% python3 -q
>>> import numpy as np
>>> np.set_printoptions(suppress=True, linewidth=160)
>>> tidy = lambda a: np.round(a, 2) + 0
>>> m1 = np.load("case15.npy")
>>> tidy(m1)
array([[ 0.69,  0.23, -0.23,  0.23, -0.23],
       [ 0.23,  0.08, -0.08,  0.08, -0.08],
       [-0.23, -0.08,  0.08, -0.08,  0.08],
       [ 0.23,  0.08, -0.08,  0.08, -0.08],
       [-0.23, -0.08,  0.08, -0.08,  0.08]])
>>> Uu, sigma, Vh = np.linalg.svd(m1, full_matrices=False)
>>> np.cumsum(sigma ** 2) / np.sum(sigma ** 2)
array([1., 1., 1., 1., 1.])
>>> np.sqrt((sigma ** 2).sum()), tidy(np.linalg.norm(m1))
(np.float64(1.0), np.float64(1.0))
>>> tidy(sigma / sigma[0])
array([1., 0., 0., 0., 0.])
>>> tidy(Uu.T @ m1 @ Vh.T)
array([[1., 0., 0., 0., 0.],
       [0., 0., 0., 0., 0.],
       [0., 0., 0., 0., 0.],
       [0., 0., 0., 0., 0.],
       [0., 0., 0., 0., 0.]])
>>> (sigma > 1e-8).sum()
np.int64(1)
>>> tidy(sigma)
array([1., 0., 0., 0., 0.])
>>> np.allclose(Uu * sigma @ Vh, m1)
True
>>> np.abs(Uu[:, 0]).round(6).argmax()
np.int64(0)
>>> blk = np.stack([m1, 3 * m1, m1[::-1]])
>>> tidy(np.linalg.det(blk))
array([0., 0., 0.])
>>> np.linalg.matrix_rank(blk.reshape(3, -1))
np.int64(2)
>>> tidy(blk.sum(axis=0))
array([[ 2.54,  0.85, -0.85,  0.85, -0.85],
       [ 1.15,  0.38, -0.38,  0.38, -0.38],
       [-1.15, -0.38,  0.38, -0.38,  0.38],
       [ 1.15,  0.38, -0.38,  0.38, -0.38],
       [-0.23, -0.08,  0.08, -0.08,  0.08]])
>>> x0 = np.array([-1, 2, 0, -2, 2])
>>> tidy((x0 - m1 @ x0) @ (m1 @ x0))
np.float64(0.0)
>>> tidy(np.eye(5) - m1)
array([[ 0.31, -0.23,  0.23, -0.23,  0.23],
       [-0.23,  0.92,  0.08, -0.08,  0.08],
       [ 0.23,  0.08,  0.92,  0.08, -0.08],
       [-0.23, -0.08,  0.08,  0.92,  0.08],
       [ 0.23,  0.08, -0.08,  0.08,  0.92]])
>>> tidy(m1 @ m1 @ x0)
array([-1.15, -0.38,  0.38, -0.38,  0.38])
>>> W1 = np.array([[1, 2, 3], [0, 3, 3], [1, 1, 3], [1, 3, 1], [0, 0, 3]])
>>> coef = np.array([7, -4, 3])
>>> hid = np.maximum(m1 @ W1 + coef, 0)
>>> (hid > 0).mean(axis=0)
array([1., 0., 1.])
>>> tidy(hid)
array([[7.69, 0.  , 4.62],
       [7.23, 0.  , 3.54],
       [6.77, 0.  , 2.46],
       [7.23, 0.  , 3.54],
       [6.77, 0.  , 2.46]])
>>> W2 = np.array([[-3, -2], [3, 2], [-2, 0]])
>>> W1 @ W2
array([[-3,  2],
       [ 3,  6],
       [-6,  0],
       [ 4,  4],
       [-6,  0]])
>>> tidy(hid @ W2)
array([[-32.31, -15.38],
       [-28.77, -14.46],
       [-25.23, -13.54],
       [-28.77, -14.46],
       [-25.23, -13.54]])
>>> Uu, sigma, Vh = np.linalg.svd(hid)
>>> np.argmax(sigma[:-1] / (sigma[1:] + 1e-6)) + 1
np.int64(2)
>>> M2 = Uu[:, :2] @ np.diag(sigma[:2]) @ Vh[:2]
>>> tidy(np.linalg.norm(hid - M2, 2)), sigma[2]
(np.float64(0.0), np.float64(0.0))
>>> tidy(np.abs(hid - M2).max())
np.float64(0.0)
>>> np.linalg.matrix_rank(M2)
np.int64(2)
>>> W0 = np.loadtxt("x.csv", delimiter=",")
>>> tidy(W0)
array([[  0.68,   2.32,  -2.82,  -5.44,  -6.11,  -2.59,  -2.58,   2.76,   1.1 ],
       [  0.38,   1.9 ,  -2.7 ,  -4.76,  -5.33,  -2.22,  -2.42,   2.44,   0.88],
       [  0.18,   1.61,  -2.58,  -4.27,  -4.78,  -1.96,  -2.29,   2.22,   0.73],
       [ -0.21,   0.97,  -2.2 ,  -3.09,  -3.44,  -1.35,  -1.92,   1.69,   0.41],
       [ -0.41,   0.53,  -1.76,  -2.17,  -2.39,  -0.9 ,  -1.53,   1.28,   0.21],
       [ -0.43,   0.44,  -1.63,  -1.94,  -2.13,  -0.79,  -1.42,   1.18,   0.17],
       [ -0.42,   0.15,  -1.02,  -1.07,  -1.15,  -0.41,  -0.9 ,   0.75,   0.04],
       [ -0.33,   0.06,  -0.68,  -0.68,  -0.72,  -0.25,  -0.62,   0.53,   0.01],
       [  0.69,   0.  ,   0.55,   0.92,   0.8 ,   0.31,   0.87,  -1.4 ,  -0.08],
       [  0.89,  -0.44,  -0.22,   2.  ,   1.55,   0.81,   1.26,  -3.77,  -0.59],
       [ -0.52,  -2.7 ,  -4.19,   4.79,   3.6 ,   2.5 ,   0.78,  -9.55,  -2.6 ],
       [ -1.37,  -3.77,  -5.95,   5.93,   4.49,   3.23,   0.42, -11.72,  -3.48],
       [ -6.4 ,  -9.59, -14.96,  11.83,   9.29,   7.14,  -1.8 , -21.98,  -8.09],
       [-11.3 , -14.95, -22.82,  17.1 ,  13.76,  10.68,  -3.95, -30.44, -12.19],
       [-13.03, -16.82, -25.5 ,  18.91,  15.32,  11.91,  -4.71, -33.28, -13.61]])
>>> G = W0.T @ W0
>>> (W0 @ W0.T).shape
(15, 15)
>>> tidy(np.linalg.eigvalsh(G)[::-1])
array([7389.74,  259.96,   34.35,    0.  ,    0.  ,    0.  ,    0.  ,    0.  ,    0.  ])
>>> tidy(np.linalg.svd(W0, compute_uv=False) ** 2)
array([7389.74,  259.96,   34.35,    0.  ,    0.  ,    0.  ,    0.  ,    0.  ,    0.  ])
>>> np.linalg.cond(W0) > 100
np.True_
>>> [round(float(x), 2) for x in np.linalg.svd(W0, compute_uv=False)[:3]]
[85.96, 16.12, 5.86]
>>> ev, vecs = np.linalg.eigh(m1)
>>> x0 = np.array([1, 0, 1, 1, 1])
>>> tidy(vecs * np.maximum(ev, 0) @ vecs.T)
array([[ 0.69,  0.23, -0.23,  0.23, -0.23],
       [ 0.23,  0.08, -0.08,  0.08, -0.08],
       [-0.23, -0.08,  0.08, -0.08,  0.08],
       [ 0.23,  0.08, -0.08,  0.08, -0.08],
       [-0.23, -0.08,  0.08, -0.08,  0.08]])
>>> tidy(x0 @ m1 @ x0 / (x0 @ x0)), tidy(ev[0]), ev[-1]
(np.float64(0.08), np.float64(0.0), np.float64(1.0))
>>> tidy(np.abs(m1).sum(axis=1).max()), np.abs(ev).max()
(np.float64(1.62), np.float64(1.0))
>>> (np.sign(vecs[:, -1].round(6)) == np.sign(vecs[0, -1].round(6))).astype(int)
array([1, 1, 0, 1, 0])
>>> W2 = np.array([[0, 1, -3, 3, -1, -2, 1],
...     [3, -3, 0, 0, 3, 3, 1],
...     [0, -2, 1, 0, -3, -3, 2]])
>>> feats = np.repeat(W2, 16 // 3, axis=0)
>>> rng = np.random.default_rng(821540)
>>> feats = feats + 0.05 * rng.normal(size=feats.shape)
>>> tidy(feats)
array([[-0.03,  1.07, -2.96,  3.04, -1.02, -2.08,  0.97],
       [-0.05,  0.92, -3.1 ,  2.98, -1.03, -1.95,  0.85],
       [ 0.01,  0.93, -3.01,  3.01, -1.02, -2.06,  0.94],
       [ 0.  ,  0.94, -2.98,  2.99, -0.98, -2.  ,  0.93],
       [-0.01,  1.  , -3.06,  3.02, -0.98, -1.99,  0.96],
       [ 2.98, -2.99, -0.09, -0.03,  3.  ,  3.  ,  1.04],
       [ 3.04, -3.05, -0.01,  0.04,  2.93,  2.97,  0.93],
       [ 2.97, -3.  ,  0.  , -0.11,  3.03,  2.99,  0.85],
       [ 3.05, -3.01, -0.01, -0.03,  2.98,  2.98,  1.04],
       [ 2.94, -3.1 , -0.06, -0.01,  3.  ,  3.01,  1.07],
       [-0.07, -2.  ,  1.05, -0.07, -3.03, -3.02,  2.05],
       [ 0.02, -2.01,  0.93, -0.06, -2.99, -3.08,  2.03],
       [-0.08, -2.03,  1.08,  0.06, -2.88, -2.94,  2.  ],
       [ 0.03, -1.99,  1.03,  0.06, -2.92, -2.97,  1.99],
       [ 0.01, -1.98,  1.  , -0.13, -2.99, -3.  ,  1.93]])
>>> def softmax(z):
...     e = np.exp(z - z.max(axis=-1, keepdims=True))
...     return e / e.sum(axis=-1, keepdims=True)
... 
>>> tidy(softmax(10 * feats[11]))
array([0., 0., 0., 0., 0., 0., 1.])
>>> S = feats @ feats.T / np.sqrt(7)
>>> softmax(S).round(6).argmax(axis=1)
array([ 0,  0,  0,  0,  0,  9,  9,  9,  9,  9, 10, 10, 10, 10, 10])
>>> tidy(softmax(S)[11] @ feats)
array([-0.02, -2.  ,  1.01, -0.03, -2.97, -3.01,  2.  ])
>>> proj = feats @ np.linalg.solve(feats.T @ feats, feats.T)
>>> tidy(proj @ feats[:, 5])
array([-2.08, -1.95, -2.06, -2.  , -1.99,  3.  ,  2.97,  2.99,  2.98,  3.01, -3.02, -3.08, -2.94, -2.97, -3.  ])
>>> tidy(np.diag(proj))
array([0.5 , 0.73, 0.25, 0.23, 0.26, 0.35, 0.67, 0.71, 0.39, 0.55, 0.36, 0.49, 0.7 , 0.37, 0.45])
>>> tidy(np.trace(proj))
np.float64(7.0)
>>> tidy(np.abs(np.linalg.svd(feats)[2][-1]))
array([0.22, 0.2 , 0.06, 0.16, 0.68, 0.63, 0.12])
>>> [round(float(x), 2) for x in np.linalg.svd(feats, compute_uv=False)[:3]]
[15.72, 10.26, 9.61]
>>> np.linalg.cond(feats) > 100
np.True_
>>> np.argsort(-np.linalg.norm(feats, axis=0).round(6), kind="stable")[:3]
array([5, 4, 1])
>>> tidy(np.linalg.norm(feats, 2) / np.linalg.norm(feats))
np.float64(0.75)
>>> x0 = np.array([3, 7, 9, 2, 0, 1, 0])
>>> target = feats @ x0
>>> tidy(np.linalg.solve(feats.T @ feats, feats.T @ target))
array([3., 7., 9., 2., 0., 1., 0.])
>>> target = target + 0.05 * rng.normal(size=15)
>>> tidy(target)
array([-15.3 , -17.52, -16.65, -16.41, -16.51,  -9.88,  -9.26,  -9.31,  -9.21, -10.44,  -7.95,  -8.8 ,  -7.58,  -7.41,  -8.16])
>>> coef, *_ = np.linalg.lstsq(feats, target)
>>> tidy(coef)
array([ 2.77,  6.68,  8.94,  2.24, -0.37,  1.37, -0.3 ])
>>> [round(float(np.linalg.norm(np.linalg.solve(feats.T @ feats + lam * np.eye(7), feats.T @ target))), 2) for lam in (0, 1, 10, 100)]
[11.8, 4.71, 4.28, 2.3]
>>> G = np.cov(feats, rowvar=False)
>>> tidy(np.corrcoef(feats[:, 0], feats[:, 4])[0, 1])
np.float64(0.95)
>>> tidy(np.corrcoef(feats.T))
array([[ 1.  , -0.7 ,  0.27, -0.5 ,  0.95,  0.99, -0.46],
       [-0.7 ,  1.  , -0.88,  0.97, -0.43, -0.58, -0.31],
       [ 0.27, -0.88,  1.  , -0.97, -0.06,  0.12,  0.73],
       [-0.5 ,  0.97, -0.97,  1.  , -0.19, -0.36, -0.54],
       [ 0.95, -0.43, -0.06, -0.19,  1.  ,  0.98, -0.72],
       [ 0.99, -0.58,  0.12, -0.36,  0.98,  1.  , -0.59],
       [-0.46, -0.31,  0.73, -0.54, -0.72, -0.59,  1.  ]])
>>> tidy(np.linalg.eigvalsh(G)[::-1])
array([17.59,  7.21,  0.  ,  0.  ,  0.  ,  0.  ,  0.  ])
>>> X = np.load("test3.npy")
>>> X
array([[ 0, -6,  4],
       [-6, -4, -3],
       [ 4, -3, -2]])
>>> t = np.radians(60)
>>> r_ = np.eye(3)
>>> r_[1, 1] = r_[2, 2] = np.cos(t)
>>> r_[1, 2], r_[2, 1] = -np.sin(t), np.sin(t)
>>> tidy(r_)
array([[ 1.  ,  0.  ,  0.  ],
       [ 0.  ,  0.5 , -0.87],
       [ 0.  ,  0.87,  0.5 ]])
>>> M2 = X @ r_.T
>>> np.allclose(X @ X.T, M2 @ M2.T)
True
>>> tidy(np.abs(M2 - X).max(axis=0))
array([0. , 4.6, 7.2])
>>> tidy(M2)
array([[ 0.  , -6.46, -3.2 ],
       [-6.  ,  0.6 , -4.96],
       [ 4.  ,  0.23, -3.6 ]])
>>> tidy(np.linalg.det(r_)), np.trace(r_)
(np.float64(1.0), np.float64(2.0))
>>> tidy(M2 @ M2)
array([[ 26.  ,  -4.61,  43.59],
       [-23.44,  37.99,  34.07],
       [-15.78, -26.55,  -0.99]])
>>> tidy(np.abs(np.linalg.eigvals(M2)).max())
np.float64(6.87)
>>> tidy(np.sort(np.abs(np.linalg.eigvals(M2))))
array([6.39, 6.39, 6.87])
>>> tidy(np.trace(M2))
np.float64(-3.0)
>>> f, g = X[2], X[1]
>>> f @ g
np.int64(-6)
>>> pr = (f @ g) / (f @ f) * f
>>> np.linalg.matrix_rank(np.outer(f, g))
np.int64(1)
>>> tidy(np.linalg.norm(f + g) ** 2 + np.linalg.norm(f - g) ** 2)
np.float64(180.0)
>>> tidy(g - pr)
array([-5.17, -4.62, -3.41])
>>> M2 = feats / np.linalg.norm(feats, axis=1, keepdims=True)
>>> G = M2 @ M2.T
>>> tidy(np.linalg.norm(M2, axis=1))
array([1., 1., 1., 1., 1., 1., 1., 1., 1., 1., 1., 1., 1., 1., 1.])
>>> (G - 2 * np.eye(15)).round(6).argmax(axis=1)
array([ 3,  4,  3,  2,  3,  8,  8,  6,  5,  5, 14, 14, 13, 12, 10])
>>> x0 = np.array([3, 7, 3])
>>> a = np.maximum(X @ x0, 0)
>>> X.T @ a
array([0, 0, 0])
>>> np.flatnonzero(a > 1e-9)
array([], dtype=int64)
>>> tidy(np.tanh(X @ x0))
array([-1., -1., -1.])
>>> M = np.loadtxt("sample8.csv", delimiter=",")
>>> M
array([[ 3., -3.,  0.,  1.],
       [-2.,  1., -2.,  0.],
       [ 9., -6.,  6.,  1.]])
>>> Uu, sigma, Vh = np.linalg.svd(M)
>>> tidy(sigma)
array([13.28,  2.37,  0.  ])
>>> M2 = Uu[:, :2] @ np.diag(sigma[:2]) @ Vh[:2]
>>> tidy(np.linalg.norm(M - M2, 2)), tidy(sigma[2])
(np.float64(0.0), np.float64(0.0))
>>> tidy(np.abs(M - M2).max())
np.float64(0.0)
>>> tidy(M2)
array([[ 3., -3.,  0.,  1.],
       [-2.,  1., -2.,  0.],
       [ 9., -6.,  6.,  1.]])
>>> Uu, sigma, Vh = np.linalg.svd(M)
>>> vecs = Vh[:(sigma > 1e-8).sum()]
>>> x0 = M[2] + 4 * M[0] + rng.integers(2) * np.eye(4)[0]
>>> x0
array([ 21., -18.,   6.,   5.])
>>> tidy(np.diag(vecs.T @ vecs))
array([0.54, 0.51, 0.84, 0.1 ])
>>> A = np.load("data.npy")
>>> tidy(A)
array([[  7.76, -14.98,  -1.88,   7.3 ,  -3.92,  13.26],
       [  4.66,  -4.38,  -0.52,   0.58,  -2.76,   5.04],
       [  4.6 ,  -4.24,  -0.5 ,   0.5 ,  -2.73,   4.92],
       [  2.37,  -0.19,   0.14,  -1.2 ,  -1.67,   1.14],
       [  1.97,   0.17,   0.2 ,  -1.21,  -1.45,   0.7 ],
       [  1.3 ,   0.49,   0.25,  -1.03,  -1.03,   0.16],
       [  1.3 ,   0.49,   0.25,  -1.02,  -1.03,   0.15],
       [  1.19,   0.51,   0.25,  -0.97,  -0.96,   0.09],
       [  0.33,   0.27,   0.13,  -0.32,  -0.3 ,  -0.1 ],
       [ -0.17,  -0.18,  -0.1 ,   0.17,   0.18,   0.1 ],
       [ -0.17,  -0.18,  -0.1 ,   0.17,   0.18,   0.1 ],
       [ -0.84,  -1.13,  -0.96,   0.41,   1.2 ,   1.11],
       [ -0.88,  -1.18,  -1.09,   0.32,   1.31,   1.24],
       [ -1.  ,  -0.85,  -2.2 ,  -1.41,   2.13,   2.12],
       [ -0.54,   3.32,  -4.51,  -8.97,   3.36,   2.58],
       [ -0.18,   6.37,  -5.53, -13.63,   3.81,   2.25]])
>>> # null space of dimension 3
>>> Uu, sigma, Vh = np.linalg.svd(A)
>>> np.argmax(sigma[:-1] / (sigma[1:] + 1e-6)) + 1
np.int64(3)
>>> M2 = Uu[:, :3] @ np.diag(sigma[:3]) @ Vh[:3]
>>> tidy(M2)
array([[  7.76, -14.98,  -1.88,   7.3 ,  -3.92,  13.26],
       [  4.66,  -4.38,  -0.52,   0.58,  -2.76,   5.04],
       [  4.6 ,  -4.24,  -0.5 ,   0.5 ,  -2.73,   4.92],
       [  2.37,  -0.19,   0.14,  -1.2 ,  -1.67,   1.14],
       [  1.97,   0.17,   0.2 ,  -1.21,  -1.45,   0.7 ],
       [  1.3 ,   0.49,   0.25,  -1.03,  -1.03,   0.16],
       [  1.3 ,   0.49,   0.25,  -1.02,  -1.03,   0.15],
       [  1.19,   0.51,   0.25,  -0.97,  -0.96,   0.09],
       [  0.33,   0.27,   0.13,  -0.32,  -0.3 ,  -0.1 ],
       [ -0.17,  -0.18,  -0.1 ,   0.17,   0.18,   0.1 ],
       [ -0.17,  -0.18,  -0.1 ,   0.17,   0.18,   0.1 ],
       [ -0.84,  -1.13,  -0.96,   0.41,   1.2 ,   1.11],
       [ -0.88,  -1.18,  -1.09,   0.32,   1.31,   1.24],
       [ -1.  ,  -0.85,  -2.2 ,  -1.41,   2.13,   2.12],
       [ -0.54,   3.32,  -4.51,  -8.97,   3.36,   2.58],
       [ -0.18,   6.37,  -5.53, -13.63,   3.81,   2.25]])
>>> np.linalg.matrix_rank(M2)
np.int64(3)
